In [1]: import numpy as np

In [2]: import numpy.linalg as la

In [3]: np.set_printoptions(precision=4, suppress=True, linewidth=120)

In [4]: rnd = lambda a: np.round(a, 4) + 0

In [5]: W0 = np.load("dump.npy")

In [6]: W0
Out[6]: 
array([[ 1.7233,  0.3916,  2.7475, -1.4739, -0.0133, -0.8365, -0.2552],
       [ 0.3916, -1.7334, -1.3273, -0.9026, -1.1468, -1.3677, -0.4297],
       [ 2.7475, -1.3273,  0.5948, -0.2294, -1.2896, -0.0988,  1.8606],
       [-1.4739, -0.9026, -0.2294,  1.4753, -0.1227, -2.7706, -1.0203],
       [-0.0133, -1.1468, -1.2896, -0.1227,  2.3567,  0.9507, -0.2389],
       [-0.8365, -1.3677, -0.0988, -2.7706,  0.9507, -0.3289,  0.5196],
       [-0.2552, -0.4297,  1.8606, -1.0203, -0.2389,  0.5196, -2.0877]])

In [7]: np.allclose(W0 @ W0.T, W0.T @ W0)
Out[7]: True

In [8]: rnd(la.det(W0))
Out[8]: np.float64(-1279.9829)

In [9]: np.allclose(W0, W0.T)
Out[9]: True

In [10]: out = W0 / la.norm(W0, axis=1, keepdims=True)

In [11]: C2 = out @ out.T

In [12]: (C2 - 2 * np.eye(7)).round(6).argmax(axis=1)
Out[12]: array([6, 3, 0, 1, 5, 1, 0])

In [13]: rnd(np.degrees(np.arccos(np.clip(C2[2, 0], -1, 1))))
Out[13]: np.float64(65.8686)

In [14]: vals, evecs = la.eigh(W0)

In [15]: rnd(np.abs(evecs[:, -1]))
Out[15]: array([0.6279, 0.0084, 0.5714, 0.4127, 0.2475, 0.0831, 0.2018])

In [16]: (vals > 1e-8).sum(), (vals < -1e-8).sum()
Out[16]: (np.int64(4), np.int64(3))

In [17]: rnd(evecs.T @ W0 @ evecs)
Out[17]: 
array([[-4.    ,  0.    ,  0.    ,  0.    ,  0.    ,  0.    ,  0.    ],
       [ 0.    , -3.9999,  0.    ,  0.    ,  0.    ,  0.    ,  0.    ],
       [ 0.    ,  0.    , -2.    ,  0.    ,  0.    ,  0.    ,  0.    ],
       [ 0.    ,  0.    ,  0.    ,  1.    ,  0.    ,  0.    ,  0.    ],
       [ 0.    ,  0.    ,  0.    ,  0.    ,  2.    ,  0.    ,  0.    ],
       [ 0.    ,  0.    ,  0.    ,  0.    ,  0.    ,  4.    ,  0.    ],
       [ 0.    ,  0.    ,  0.    ,  0.    ,  0.    ,  0.    ,  4.9999]])

In [18]: np.unique(vals.round(6) + 0, return_counts=True)[1]
Out[18]: array([1, 1, 1, 1, 1, 1, 1])

In [19]: np.abs(evecs[:, -1]).round(6).argmax()
Out[19]: np.int64(0)

In [20]: rnd(la.eigvalsh(W0 + 5 * np.eye(7)))
Out[20]: array([1.    , 1.0001, 3.    , 6.    , 7.    , 9.    , 9.9999])
